$ python3 -q
>>> import numpy as np
>>> import numpy.linalg as la
>>> np.set_printoptions(precision=3, suppress=True, linewidth=140)
>>> def rnd(a):
...     return np.round(a, 3) + 0
... 
>>> X = np.load("mat.npy")
>>> X
array([[-3,  0,  0,  0],
       [ 0, -3,  0,  0],
       [ 0,  0,  2,  0],
       [ 0,  0,  0,  0]])
>>> evals, vecs = la.eigh(X)
>>> evals.sum(), np.trace(X)
(np.float64(-4.0), np.int64(-4))
>>> vecs.T @ X @ vecs
array([[-3.,  0.,  0.,  0.],
       [ 0., -3.,  0.,  0.],
       [ 0.,  0.,  0.,  0.],
       [ 0.,  0.,  0.,  2.]])
>>> rnd(la.svd(X, compute_uv=False))
array([3., 3., 2., 0.])
>>> (evals > 1e-8).sum(), (evals < -1e-8).sum()
(np.int64(1), np.int64(2))
>>> np.unique(evals.round(6) + 0, return_counts=True)[1]
array([2, 1, 1])
>>> left, sig, VT = la.svd(X)
>>> vecs = VT[:(sig > 1e-8).sum()]
>>> rng = np.random.default_rng(6698)
>>> x0 = X[2] + 3 * X[0] + rng.integers(2) * np.eye(4)[0]
>>> x0
array([-8.,  0.,  2.,  0.])
>>> np.allclose(vecs.T @ vecs @ x0, x0)
True
>>> la.matrix_rank(np.vstack([X, x0]))
np.int64(3)
>>> np.allclose(X, X.T)
True
>>> la.matrix_power(X, 2)
array([[9, 0, 0, 0],
       [0, 9, 0, 0],
       [0, 0, 4, 0],
       [0, 0, 0, 0]])
>>> (X + X.T) / 2
array([[-3.,  0.,  0.,  0.],
       [ 0., -3.,  0.,  0.],
       [ 0.,  0.,  2.,  0.],
       [ 0.,  0.,  0.,  0.]])
>>> X @ X
array([[9, 0, 0, 0],
       [0, 9, 0, 0],
       [0, 0, 4, 0],
       [0, 0, 0, 0]])
>>> print(rnd(np.sort(np.abs(la.eigvals(X)))))
[0. 2. 3. 3.]
>>> np.allclose(X @ X.T, X.T @ X)
True
>>> rnd(la.det(X))
np.float64(0.0)
>>> arr = np.load("case15.npy")
>>> arr
array([[0, 0, 0, 3, 3],
       [0, 0, 0, 0, 3],
       [0, 0, 0, 0, 0],
       [3, 0, 0, 0, 0],
       [3, 3, 0, 0, 0]])
>>> print(arr @ arr)
[[18  9  0  0  0]
 [ 9  9  0  0  0]
 [ 0  0  0  0  0]
 [ 0  0  0  9  9]
 [ 0  0  0  9 18]]
>>> evals, vecs = la.eigh(arr)
>>> x0 = np.array([-5, 8, 0, 0, 5])
>>> print(x0 @ arr @ x0)
90
>>> (np.sign(vecs[:, -1].round(6)) == np.sign(vecs[0, -1].round(6))).astype(int)
array([1, 1, 0, 1, 1])
>>> data = np.loadtxt("dump.csv", delimiter=",")
>>> print(data)
[[  3.125  -8.321  -1.327]
 [  5.507  -3.979  -1.845]
 [  2.685  -8.951  -3.633]
 [  2.278  -3.275  -0.265]
 [  3.486  -7.318  -1.832]
 [  4.279  -4.565  -1.062]
 [  4.268  -8.463  -1.872]
 [  4.617 -10.49   -2.801]
 [  3.759  -7.67   -3.54 ]
 [  3.406  -3.278   0.175]
 [  3.282  -8.308  -1.906]
 [  1.842  -8.442  -1.266]
 [  3.69   -8.734  -3.683]
 [  4.5    -5.438  -3.719]
 [  3.048 -10.814  -1.325]
 [  3.88   -3.141  -1.446]
 [  2.402  -5.515  -1.904]
 [  3.481  -3.572  -1.109]
 [  3.269  -4.627   0.572]
 [  3.681  -4.218   0.816]
 [  4.002  -8.104  -1.856]
 [  6.98   -8.575  -0.97 ]
 [  3.829  -3.168  -0.831]
 [  4.247  -9.694  -2.748]]
>>> Xs = data - data.mean(axis=0)
>>> vecs = la.svd(Xs)[2][:1]
>>> out = Xs - Xs @ vecs.T @ vecs
>>> la.norm(out, axis=1).round(6).argmax()
np.int64(21)
>>> rnd(np.cov(Xs @ vecs.T, rowvar=False))
np.float64(7.138)
>>> rnd(la.norm(out) / la.norm(Xs))
np.float64(0.484)
